>>> import numpy as np
>>> import numpy.linalg as la
>>> np.set_printoptions(precision=2, suppress=True, linewidth=160)
>>> rd = lambda a: np.round(a, 2) + 0
>>> J = np.load("a.npy")
>>> print(J)
[[ 5.93  2.85  0.03  0.26  6.16  5.89  5.77  6.08]
 [-0.16 -0.12 -0.44 -0.37  0.32  0.13 -0.41 -0.1 ]
 [-7.38 -4.26  0.26  0.06 -7.85 -7.91 -8.61 -8.18]
 [12.04  5.67 -0.41 -0.28 11.79 12.02 11.73 11.96]
 [11.94  6.15  0.07 -0.25 11.94 12.09 12.56 11.83]
 [ 1.76  0.62  0.31 -0.14  1.4   1.76  2.16  1.96]]
>>> blk = np.stack([J, -2 * J, J[::-1]])
>>> print((blk @ J.T).shape)
(3, 6, 6)
>>> print(rd(np.einsum("bij,cij->bc", blk, blk)))
[[ 2050.37 -4100.73  -895.14]
 [-4100.73  8201.46  1790.28]
 [ -895.14  1790.28  2050.37]]
>>> print(la.matrix_rank(blk.reshape(3, -1)))
2
>>> print(blk.shape)
(3, 6, 8)
>>> print(rd(la.norm(J, 2) / la.norm(J)))
1.0
>>> print(np.argsort(-la.norm(J, axis=0).round(6), kind="stable")[:3])
[6 5 7]
>>> print(la.matrix_rank(J, rtol=0.1))
1
>>> print([round(float(x), 2) for x in la.svd(J, compute_uv=False)[:3]])
[45.25, 1.17, 0.8]
>>> U, sv, Vt = la.svd(J)
>>> print(rd(sv))
[45.25  1.17  0.8   0.61  0.48  0.28]
>>> print(np.argmax(sv[:-1] / (sv[1:] + 1e-6)) + 1)
1
>>> A2 = U[:, :1] @ np.diag(sv[:1]) @ Vt[:1]
>>> print(rd(np.abs(J - A2).max()))
0.53
>>> print(rd(la.norm(J - A2) / la.norm(J)))
0.04
>>> print(rd(la.norm(J - A2, 2)), rd(sv[1]))
1.17 1.17
>>> u, r1 = J[1], J[5]
>>> print(rd(u @ r1))
-0.85
>>> print(rd(u @ u))
0.67
>>> pr = (u @ r1) / (u @ u) * u
>>> print(rd(la.norm(u + r1) ** 2 + la.norm(u - r1) ** 2))
35.66
>>> print(rd(r1 - pr))
[ 1.56  0.47 -0.25 -0.61  1.81  1.92  1.64  1.83]
>>> print(la.matrix_rank(np.outer(u, r1)))
1
>>> print(rd((r1 - pr) @ u))
0.0
>>> print(rd(la.norm(J, axis=1)))
[13.65  0.82 18.38 27.23 27.69  4.14]
>>> print(rd(J[0] @ J[2]))
-250.24
>>> print(rd(la.norm(J[0] - J[2])))
32.01
>>> print(rd(la.norm(J, "nuc")))
48.58
>>> F = np.load("x.npy")
>>> print(F)
[[ 0 -1  2  3]
 [ 0  1 -2 -3]
 [ 0  1 -2 -3]
 [ 0  0  0  0]
 [ 0  0  0  0]
 [ 0  1 -2 -3]]
>>> U, sv, Vt = la.svd(F)
>>> print(np.argmax(sv[:-1] / (sv[1:] + 1e-6)) + 1)
1
>>> print(rd(sv))
[7.48 0.   0.   0.  ]
>>> A2 = U[:, :1] @ np.diag(sv[:1]) @ Vt[:1]
>>> print(rd(la.norm(F - A2, 2)), rd(sv[1]))
0.0 0.0
>>> print(la.matrix_rank(F, rtol=0.05))
1
>>> print(rd(np.abs(F - A2).max()))
0.0
